$ python3 -q
>>> import numpy as np
>>> np.set_printoptions(precision=2, suppress=True, linewidth=100)
>>> F = np.load("run5.npy")
>>> print(F)
[[-0.16 -1.41  0.49]
 [ 0.06 -0.72 -0.3 ]
 [ 0.07 -1.1  -0.03]
 [ 0.11 -1.11 -0.38]
 [ 0.08 -0.51 -0.29]
 [ 0.23 -0.78  0.16]
 [ 0.01 -1.08 -0.13]
 [-0.1  -0.71  0.1 ]
 [ 0.12 -1.13 -0.02]
 [-0.49 -2.33  1.95]
 [-0.59 -2.14  1.39]
 [-1.1  -1.71  1.74]
 [-1.23 -1.6   1.81]
 [-1.06 -1.56  2.26]
 [-0.8  -1.37  1.9 ]
 [-0.85 -2.41  2.55]
 [-1.11 -2.58  2.02]
 [-1.3  -1.98  2.24]]
>>> round(float(np.linalg.norm(F[17], 1)), 2), round(float(np.linalg.norm(F[17], np.inf)), 2)
(5.52, 2.24)
>>> print(round(float(F[17] @ F[5]), 2))
1.6
>>> np.round(np.linalg.norm(F[17] - F[5]), 2)
np.float64(2.85)
>>> round(np.linalg.norm(F, "nuc"), 2)
np.float64(12.45)
>>> print(round(float(np.linalg.norm(F) ** 2 / np.linalg.norm(F, 2) ** 2), 2))
1.08
>>> arr = np.load("w.npy")
>>> arr
array([[ 0.  ,  0.  ,  0.  ],
       [ 0.24, -0.95, -0.79],
       [ 0.29, -0.98, -0.87],
       [-0.12,  0.72,  0.49],
       [ 0.04, -0.29, -0.18],
       [ 0.06, -0.42, -0.26],
       [-0.16,  0.83,  0.62],
       [-0.14,  0.78,  0.56],
       [-0.31,  0.98,  0.89],
       [ 0.06, -0.42, -0.26],
       [-0.12,  0.72,  0.49],
       [-0.22,  0.93,  0.76],
       [-0.14,  0.78,  0.56],
       [-0.1 ,  0.64,  0.42],
       [ 0.04, -0.29, -0.18],
       [-0.1 ,  0.64,  0.42],
       [-0.06,  0.42,  0.26],
       [-0.08,  0.54,  0.35],
       [ 0.  ,  0.  ,  0.  ],
       [ 0.29, -0.98, -0.87],
       [ 0.1 , -0.64, -0.42]])
>>> Xs = arr - arr.mean(axis=0)
>>> U, sigma, vt = np.linalg.svd(Xs, full_matrices=False)
>>> vt[0] * np.sign(vt[0, np.abs(vt[0]).argmax()])
array([-0.18,  0.78,  0.61])
>>> np.round(Xs.mean(axis=0), 2) + 0
array([0., 0., 0.])
>>> np.searchsorted(np.cumsum(sigma ** 2) / (sigma ** 2).sum(), 0.9) + 1
np.int64(1)
>>> np.linalg.matrix_rank(Xs)
np.int64(3)
>>> (np.sign(U[:, 0]) == np.sign(U[0, 0])).astype(int)
array([1, 1, 1, 0, 1, 1, 0, 0, 0, 1, 0, 0, 0, 0, 1, 0, 0, 0, 1, 1, 1])
